$ python3 -q
>>> import numpy as np
>>> import numpy.linalg as la
>>> np.set_printoptions(precision=2, suppress=True, linewidth=160, sign=" ")
>>> W0 = np.load("run19.npy")
>>> print(W0)
[[-40.13  39.17  -1.78 -21.25]
 [-39.61  39.92   1.88 -20.66]
 [-38.16  38.51   2.01 -19.2 ]
 [-40.61  39.15   0.93 -19.39]
 [-40.87  40.27   0.37 -20.08]
 [-41.09  39.08  -0.22 -19.84]
 [-41.32  42.44   0.44 -21.18]
 [-40.36  39.35   0.67 -20.03]
 [-38.67  40.31   0.27 -19.83]
 [-42.43  41.44   2.66 -20.14]
 [-38.6   39.83   0.35 -18.88]
 [-39.34  39.65   0.27 -19.69]
 [-39.95  39.03  -0.47 -19.26]
 [-38.86  40.71   0.18 -19.6 ]
 [-40.62  40.05   1.13 -18.31]
 [-40.52  41.49  -0.3  -19.83]
 [-41.92  39.01   2.33 -22.16]
 [-40.64  40.42   0.57 -18.41]
 [-37.68  38.81   0.3  -21.35]
 [-40.62  40.93   0.47 -18.82]
 [-42.57  38.8    0.53 -19.24]
 [-40.38  37.68  -1.07 -19.37]
 [-39.17  39.73   0.48 -20.61]
 [-39.88  41.92   2.59 -20.29]
 [-39.34  42.64   1.82 -20.84]
 [-39.28  39.76   0.34 -20.03]]
>>> P = W0 @ la.solve(W0.T @ W0, W0.T)
>>> print(np.round(la.eigvalsh(P), 2) + 0)
[ 0.  0.  0.  0.  0.  0.  0.  0.  0.  0.  0.  0.  0.  0.  0.  0.  0.  0.  0.  0.  0.  0.  1.  1.  1.  1.]
>>> Xs = W0 - W0.mean(axis=0)
>>> V = la.svd(Xs)[2][:1]
>>> out = Xs - Xs @ V.T @ V
>>> print(round(float(la.norm(out) / la.norm(Xs)), 2))
0.78
>>> print(la.norm(out, axis=1).round(6).argmax())
16
>>> Xs = (W0 - W0.mean(axis=0)) / W0.std(axis=0)
>>> print(np.argwhere(np.abs(Xs) > 2))
[[  0   2]
 [  6   1]
 [ 16   3]
 [ 18   0]
 [ 20   0]
 [ 24   1]]
>>> print(Xs.std(axis=0))
[ 1.  1.  1.  1.]
>>> b = la.lstsq(np.delete(Xs, 3, axis=1), Xs[:, 3])[0]
>>> print(b)
[-0.01 -0.09 -0.12]
>>> print(np.abs(b).argmax())
2
>>> print(round(float(1 - np.var(Xs[:, 3] - np.delete(Xs, 3, axis=1) @ b)), 2))
0.03
>>> J = np.array([[5.59, -3.72, 3.75, 2.83, 2.53],
...     [0.13, -5.1, 2.36, 3.04, -6.53],
...     [-3.56, -1.46, 5.64, -3.87, 1.98],
...     [-1.51, 5.89, 4.13, 4.42, -1.92]])
>>> print(round(float(J[1] @ J[2]), 2))
-4.4
>>> print(np.round(la.norm(J) ** 2 / la.norm(J, 2) ** 2, 2))
3.0
>>> print(round(la.norm(J[1] - J[2]), 2))
12.56
>>> print(la.norm(J, axis=1))
[ 8.58  9.14  8.09  8.79]
>>> ang = np.radians(90)
>>> r_ = np.eye(5)
>>> r_[0, 0] = r_[3, 3] = np.cos(ang)
>>> r_[0, 3], r_[3, 0] = -np.sin(ang), np.sin(ang)
>>> print(r_.round(2) + 0)
[[ 0.  0.  0. -1.  0.]
 [ 0.  1.  0.  0.  0.]
 [ 0.  0.  1.  0.  0.]
 [ 1.  0.  0.  0.  0.]
 [ 0.  0.  0.  0.  1.]]
>>> out = J @ r_.T
>>> print(la.svd(J, compute_uv=False), la.svd(out, compute_uv=False))
[ 10.     9.     8.1    7.29] [ 10.     9.     8.1    7.29]
>>> print(round(la.det(r_), 2), np.trace(r_))
1.0 3.0
>>> print(np.allclose(la.norm(J, axis=1), la.norm(out, axis=1)))
True
>>> out = np.array([[-1, 1], [1, 2], [1, -1], [-1, -2], [2, 2]])
>>> print(la.matrix_rank(np.vstack([J, out.T])))
5
>>> print(np.einsum("ik,kj->ij", J, out))
[[ -3.33  -6.2 ]
 [-18.97 -31.57]
 [ 15.57  -0.42]
 [  3.27  -6.54]]
>>> print(out.T @ J.T)
[[ -3.33 -18.97  15.57   3.27]
 [ -6.2  -31.57  -0.42  -6.54]]
>>> vec = np.array([4, -6, 7, -7, 3])
>>> print(J @ (2 * vec))
[117.42  13.54 134.06 -98.34]
>>> print(J @ np.eye(5)[1])
[-3.72 -5.1  -1.46  5.89]
>>> vec @ J
Traceback (most recent call last):
  File "<python-input-40>", line 1, in <module>
    vec @ J
    ~~~~^~~
ValueError: matmul: Input operand 1 has a mismatch in its core dimension 0, with gufunc signature (n?,k),(k,m?)->(n?,m?) (size 4 is different from 5)
>>> print((J @ vec).argmax())
2
>>> f, v = J[2], J[0]
>>> print(round(float(f @ v), 2))
0.74
>>> p = (f @ v) / (f @ f) * f
>>> print(round(la.norm(f + v) ** 2 + la.norm(f - v) ** 2, 2))
278.14
>>> rng = np.random.default_rng(79)
>>> idx = rng.integers(0, 2, 4)
>>> arr = np.triu((idx[:, None] == idx) & (rng.random((4, 4)) < 0.8), 1).astype(int)
>>> arr += arr.T
>>> print(arr)
[[ 0  0  0  1]
 [ 0  0  1  0]
 [ 0  1  0  0]
 [ 1  0  0  0]]
>>> # 2 blocks once reordered
>>> vec = np.array([2, 0, 2, 0])
>>> print(la.inv(arr))
[[ 0.  0.  0.  1.]
 [ 0.  0.  1.  0.]
 [ 0.  1.  0.  0.]
 [ 1.  0.  0.  0.]]
>>> cov = arr.T @ arr
>>> print(np.trace(cov), (arr ** 2).sum())
4 4
>>> print(la.eigvalsh(cov)[::-1])
[ 1.  1.  1.  1.]
>>> print(np.allclose(cov, cov.T))
True
>>> feats = np.loadtxt("case3.csv", delimiter=",")
>>> print(feats)
[[-1.  0. -1.  0. -1.  0.]
 [-2.  0. -2.  0. -2.  0.]
 [-2. -2. -2. -2. -2. -2.]
 [-1.  0. -1.  0. -1.  0.]
 [-2.  0. -2.  0. -2.  0.]
 [-2. -2. -2. -2. -2. -2.]]
>>> cov = feats.T @ feats
>>> print(np.diag(cov))
[ 18.   8.  18.   8.  18.   8.]
>>> print(cov)
[[ 18.   8.  18.   8.  18.   8.]
 [  8.   8.   8.   8.   8.   8.]
 [ 18.   8.  18.   8.  18.   8.]
 [  8.   8.   8.   8.   8.   8.]
 [ 18.   8.  18.   8.  18.   8.]
 [  8.   8.   8.   8.   8.   8.]]
>>> print(np.allclose(cov, cov.T))
True
>>> print(np.round(la.eigvalsh(cov)[::-1], 2) + 0)
[ 67.3  10.7   0.    0.    0.    0. ]
>>> left, sigma, VT = la.svd(feats, full_matrices=False)
>>> print(round(np.sqrt((sigma ** 2).sum()), 2), round(la.norm(feats), 2))
8.83 8.83
>>> print(np.abs(VT[0]))
[ 0.5   0.28  0.5   0.28  0.5   0.28]
>>> print(np.abs(left[:, 0]).round(6).argmax())
2
>>> print(sigma.round(2) + 0)
[ 8.2   3.27  0.    0.    0.    0.  ]
>>> print((sigma > 1e-8).sum())
2
>>> print(np.round(left.T @ feats @ VT.T, 2) + 0)
[[ 8.2   0.    0.    0.    0.    0.  ]
 [ 0.    3.27  0.    0.    0.    0.  ]
 [ 0.    0.    0.    0.    0.    0.  ]
 [ 0.    0.    0.    0.    0.    0.  ]
 [ 0.    0.    0.    0.    0.    0.  ]
 [ 0.    0.    0.    0.    0.    0.  ]]
>>> print(np.cumsum(sigma ** 2) / np.sum(sigma ** 2))
[ 0.86  1.    1.    1.    1.    1.  ]
>>> out = feats / la.norm(feats, axis=1, keepdims=True)
>>> cov = out @ out.T
>>> print(cov[0])
[ 1.    1.    0.71  1.    1.    0.71]
>>> print(la.norm(out, axis=1))
[ 1.  1.  1.  1.  1.  1.]
>>> print((np.abs(cov) > 0.9).astype(int))
[[ 1  1  0  1  1  0]
 [ 1  1  0  1  1  0]
 [ 0  0  1  0  0  1]
 [ 1  1  0  1  1  0]
 [ 1  1  0  1  1  0]
 [ 0  0  1  0  0  1]]
>>> print(np.degrees(np.arccos(np.clip(cov[0, 3], -1, 1))))
0.0
>>> print(np.argwhere(np.triu(np.abs(cov) > 0.95, 1)))
[[ 0  1]
 [ 0  3]
 [ 0  4]
 [ 1  3]
 [ 1  4]
 [ 2  5]
 [ 3  4]]
>>> t3 = np.stack([arr, -1 * arr, arr[::-1]])
>>> print(t3.sum(axis=0))
[[ 1  0  0  0]
 [ 0  1  0  0]
 [ 0  0  1  0]
 [ 0  0  0  1]]
>>> print(la.norm(t3, axis=(1, 2)))
[ 2.  2.  2.]
>>> print(la.matrix_rank(t3.reshape(3, -1)))
2
>>> left, sigma, VT = la.svd(feats)
>>> print(np.argmax(sigma[:-1] / (sigma[1:] + 1e-6)) + 1)
2
>>> out = left[:, :2] @ np.diag(sigma[:2]) @ VT[:2]
>>> print(round(float(np.abs(feats - out).max()), 2))
0.0
>>> print(round(la.norm(feats - out, 2), 2), round(float(sigma[2]), 2))
0.0 0.0
>>> print(la.matrix_rank(out))
2
>>> print(round(float(la.norm(feats - out) / la.norm(feats)), 2))
0.0
>>> print(out.round(2) + 0)
[[-1.  0. -1.  0. -1.  0.]
 [-2.  0. -2.  0. -2.  0.]
 [-2. -2. -2. -2. -2. -2.]
 [-1.  0. -1.  0. -1.  0.]
 [-2.  0. -2.  0. -2.  0.]
 [-2. -2. -2. -2. -2. -2.]]
>>> M = np.array([[-0.6, -0.2, 0.6], [0.9, 0.3, -0.9]])
>>> print(M @ la.pinv(M) @ M)
[[-0.6 -0.2  0.6]
 [ 0.9  0.3 -0.9]]
>>> try:
...     la.inv(M)
... except la.LinAlgError as e:
...     print(e)
... 
Last 2 dimensions of the array must be square
>>> print(la.lstsq(M[:-1].T, M[-1])[2])
1
>>> print(np.unique(M.round(6), axis=0).shape)
(2, 3)
>>> print(np.allclose(M[:-1].T @ la.lstsq(M[:-1].T, M[-1])[0], M[-1]))
True
>>> out = np.array([[-3, -5], [1, 1]])
>>> W2 = np.kron(out, J)
>>> print(W2.shape)
(8, 10)
>>> K = np.array([[3.0, 0.0, 0.0, 2.0, 0.0],
...     [0.0, 3.0, 2.0, 0.0, 2.0],
...     [0.0, 2.0, 3.0, 0.0, 2.0],
...     [2.0, 0.0, 0.0, 3.0, 0.0],
...     [0.0, 2.0, 2.0, 0.0, 3.0]])
>>> # symmetric
>>> vals, V = la.eigh(K)
>>> vec = np.array([0, 1, 3, 3, 1])
>>> print(vec @ K @ vec)
88.0
>>> print(vec @ K @ vec / (vec @ vec), np.round(vals[0], 2), np.round(vals[-1], 2))
4.4 1.0 7.0
>>> print(V * np.sqrt(vals) @ V.T)
[[ 1.62  0.    0.    0.62  0.  ]
 [ 0.    1.55  0.55  0.    0.55]
 [ 0.    0.55  1.55  0.    0.55]
 [ 0.62  0.    0.    1.62  0.  ]
 [ 0.    0.55  0.55  0.    1.55]]
>>> print((np.sign(V[:, -1].round(6)) == np.sign(V[0, -1].round(6))).astype(int))
[ 1  0  0  1  0]
>>> print(V * np.maximum(vals, 0) @ V.T)
[[ 3.  0.  0.  2.  0.]
 [ 0.  3.  2.  0.  2.]
 [ 0.  2.  3.  0.  2.]
 [ 2.  0.  0.  3.  0.]
 [ 0.  2.  2.  0.  3.]]
>>> q, _ = la.qr(np.array([[-1.0], [1.6], [1.2]]))
>>> E = q @ q.T
>>> print(E)
[[ 0.2  -0.32 -0.24]
 [-0.32  0.51  0.38]
 [-0.24  0.38  0.29]]
>>> # symmetric
>>> r = la.matrix_rank(E)
>>> print(r)
1
>>> null = la.svd(E)[2][r:].T
>>> print(np.round(E @ null, 2) + 0)
[[ 0.  0.]
 [ 0.  0.]
 [ 0.  0.]]
>>> print(la.matrix_rank(E.T @ E), la.matrix_rank(E @ E.T))
1 1
>>> print(null.shape)
(3, 2)
>>> print([int(la.matrix_rank(E[:i])) for i in range(1, len(E) + 1)])
[1, 1, 1]
>>> left, sigma, VT = la.svd(E)
>>> print(np.argmax(sigma[:-1] / (sigma[1:] + 1e-6)) + 1)
1
>>> print(sigma.round(2) + 0)
[ 1.  0.  0.]
>>> out = left[:, :1] @ np.diag(sigma[:1]) @ VT[:1]
>>> print(round(float(la.norm(E - out, 2)), 2), round(float(sigma[1]), 2))
0.0 0.0
>>> print(round(float(np.abs(E - out).max()), 2))
0.0
>>> print(out)
[[ 0.2  -0.32 -0.24]
 [-0.32  0.51  0.38]
 [-0.24  0.38  0.29]]
>>> m1 = np.abs(np.array([[2, -2, 3, 0], [-2, -1, -2, 1], [3, -1, 2, 2], [0, 2, 2, 3]])) + np.eye(4)
>>> m1 = m1 / m1.sum(axis=1, keepdims=True)
>>> print(m1)
[[ 0.38  0.25  0.38  0.  ]
 [ 0.29  0.29  0.29  0.14]
 [ 0.33  0.11  0.33  0.22]
 [ 0.    0.25  0.25  0.5 ]]
>>> # rows sum to 1
>>> vec = np.array([2, 2, 2, 0])
>>> y = m1 @ vec
>>> print(y)
[ 2.    1.71  1.56  1.  ]
>>> print(la.solve(m1, m1[:, 3]))
[ 0.  0.  0.  1.]
>>> print(np.round(la.solve(m1, y + m1[:, 0]), 2) + 0)
[ 3.  2.  2.  0.]
>>> print(np.round(la.solve(m1, y), 2) + 0)
[ 2.  2.  2.  0.]
>>> print(np.round(la.solve(m1, 5 * y), 2) + 0)
[ 10.  10.  10.   0.]
>>> print(round(float(la.det(2 * m1)), 2), np.round(la.det(m1), 2))
-0.06 -0.0
>>> print(round(np.einsum("ii->", m1), 2))
1.49
>>> print(np.round(np.poly(m1), 2) + 0)
[ 1.   -1.49  0.5  -0.01  0.  ]
>>> print(round(np.einsum("ij,ji->", m1, m1), 2))
1.22
>>> t3 = np.stack([m1, -2 * m1, m1[::-1]])
>>> print(la.norm(t3, axis=(1, 2)))
[ 1.13  2.25  1.13]
>>> print(t3.shape)
(3, 4, 4)
>>> print((t3 @ m1.T).shape)
(3, 4, 4)
>>> print(np.round(la.det(t3), 2) + 0)
[ 0.   -0.06  0.  ]
>>> out = m1 / np.sqrt((m1 ** 2).mean(axis=1, keepdims=True))
>>> print(m1 - m1.mean(axis=1, keepdims=True))
[[ 0.12  0.    0.12 -0.25]
 [ 0.04  0.04  0.04 -0.11]
 [ 0.08 -0.14  0.08 -0.03]
 [-0.25  0.    0.    0.25]]
>>> print(out[0])
[ 1.28  0.85  1.28  0.  ]
>>> print(la.matrix_rank(out) == la.matrix_rank(m1))
True
